>>> import numpy as np
>>> np.set_printoptions(suppress=True, linewidth=100)
>>> M = np.loadtxt("sample13.csv", delimiter=",")
>>> M
array([[ 81., -63.,  -9.,  18., -27., -45.,  -9.,  27., -45.],
       [-63.,  49.,   7., -14.,  21.,  35.,   7., -21.,  35.],
       [ -9.,   7.,   1.,  -2.,   3.,   5.,   1.,  -3.,   5.],
       [ 18., -14.,  -2.,   4.,  -6., -10.,  -2.,   6., -10.],
       [-27.,  21.,   3.,  -6.,   9.,  15.,   3.,  -9.,  15.],
       [-45.,  35.,   5., -10.,  15.,  25.,   5., -15.,  25.],
       [ -9.,   7.,   1.,  -2.,   3.,   5.,   1.,  -3.,   5.],
       [ 27., -21.,  -3.,   6.,  -9., -15.,  -3.,   9., -15.],
       [-45.,  35.,   5., -10.,  15.,  25.,   5., -15.,  25.]])
>>> # rows 2 and 6 are equal
>>> x = np.array([5, 0, 2, 5, 9, 7, 0, 8, 2])
>>> h = np.maximum(M @ x, 0)
>>> np.maximum(M @ x, 0) - np.maximum(-M @ x, 0)
array([ 45., -35.,  -5.,  10., -15., -25.,  -5.,  15., -25.])
>>> np.round(np.tanh(M @ x), 1)
array([ 1., -1., -1.,  1., -1., -1., -1.,  1., -1.])
>>> M * (h > 1e-9)[:, None]
array([[ 81., -63.,  -9.,  18., -27., -45.,  -9.,  27., -45.],
       [ -0.,   0.,   0.,  -0.,   0.,   0.,   0.,  -0.,   0.],
       [ -0.,   0.,   0.,  -0.,   0.,   0.,   0.,  -0.,   0.],
       [ 18., -14.,  -2.,   4.,  -6., -10.,  -2.,   6., -10.],
       [ -0.,   0.,   0.,  -0.,   0.,   0.,   0.,  -0.,   0.],
       [ -0.,   0.,   0.,  -0.,   0.,   0.,   0.,  -0.,   0.],
       [ -0.,   0.,   0.,  -0.,   0.,   0.,   0.,  -0.,   0.],
       [ 27., -21.,  -3.,   6.,  -9., -15.,  -3.,   9., -15.],
       [ -0.,   0.,   0.,  -0.,   0.,   0.,   0.,  -0.,   0.]])
>>> U, sigma, Vh = np.linalg.svd(M)
>>> sigma.round(1) + 0
array([204.,   0.,   0.,   0.,   0.,   0.,   0.,   0.,   0.])
>>> A2 = U[:, :1] @ np.diag(sigma[:1]) @ Vh[:1]
>>> round(np.linalg.norm(M - A2, 2), 1), round(sigma[1], 1)
(np.float64(0.0), np.float64(0.0))
>>> round(np.abs(M - A2).max(), 1)
np.float64(0.0)
>>> np.round(np.sort(np.abs(np.linalg.eigvals(M))), 1) + 0
array([  0.,   0.,   0.,   0.,   0.,   0.,   0.,   0., 204.])
>>> M @ M
array([[ 16524., -12852.,  -1836.,   3672.,  -5508.,  -9180.,  -1836.,   5508.,  -9180.],
       [-12852.,   9996.,   1428.,  -2856.,   4284.,   7140.,   1428.,  -4284.,   7140.],
       [ -1836.,   1428.,    204.,   -408.,    612.,   1020.,    204.,   -612.,   1020.],
       [  3672.,  -2856.,   -408.,    816.,  -1224.,  -2040.,   -408.,   1224.,  -2040.],
       [ -5508.,   4284.,    612.,  -1224.,   1836.,   3060.,    612.,  -1836.,   3060.],
       [ -9180.,   7140.,   1020.,  -2040.,   3060.,   5100.,   1020.,  -3060.,   5100.],
       [ -1836.,   1428.,    204.,   -408.,    612.,   1020.,    204.,   -612.,   1020.],
       [  5508.,  -4284.,   -612.,   1224.,  -1836.,  -3060.,   -612.,   1836.,  -3060.],
       [ -9180.,   7140.,   1020.,  -2040.,   3060.,   5100.,   1020.,  -3060.,   5100.]])
>>> np.trace(M)
np.float64(204.0)
>>> round(np.linalg.det(M), 1)
np.float64(0.0)
>>> assert M == M.T
Traceback (most recent call last):
  File "<python-input-19>", line 1, in <module>
    assert M == M.T
           ^^^^^^^^
ValueError: The truth value of an array with more than one element is ambiguous. Use a.any() or a.all()
>>> (M + M.T) / 2
array([[ 81., -63.,  -9.,  18., -27., -45.,  -9.,  27., -45.],
       [-63.,  49.,   7., -14.,  21.,  35.,   7., -21.,  35.],
       [ -9.,   7.,   1.,  -2.,   3.,   5.,   1.,  -3.,   5.],
       [ 18., -14.,  -2.,   4.,  -6., -10.,  -2.,   6., -10.],
       [-27.,  21.,   3.,  -6.,   9.,  15.,   3.,  -9.,  15.],
       [-45.,  35.,   5., -10.,  15.,  25.,   5., -15.,  25.],
       [ -9.,   7.,   1.,  -2.,   3.,   5.,   1.,  -3.,   5.],
       [ 27., -21.,  -3.,   6.,  -9., -15.,  -3.,   9., -15.],
       [-45.,  35.,   5., -10.,  15.,  25.,   5., -15.,  25.]])
>>> round(np.abs(np.linalg.eigvals(M)).max(), 1)
np.float64(204.0)
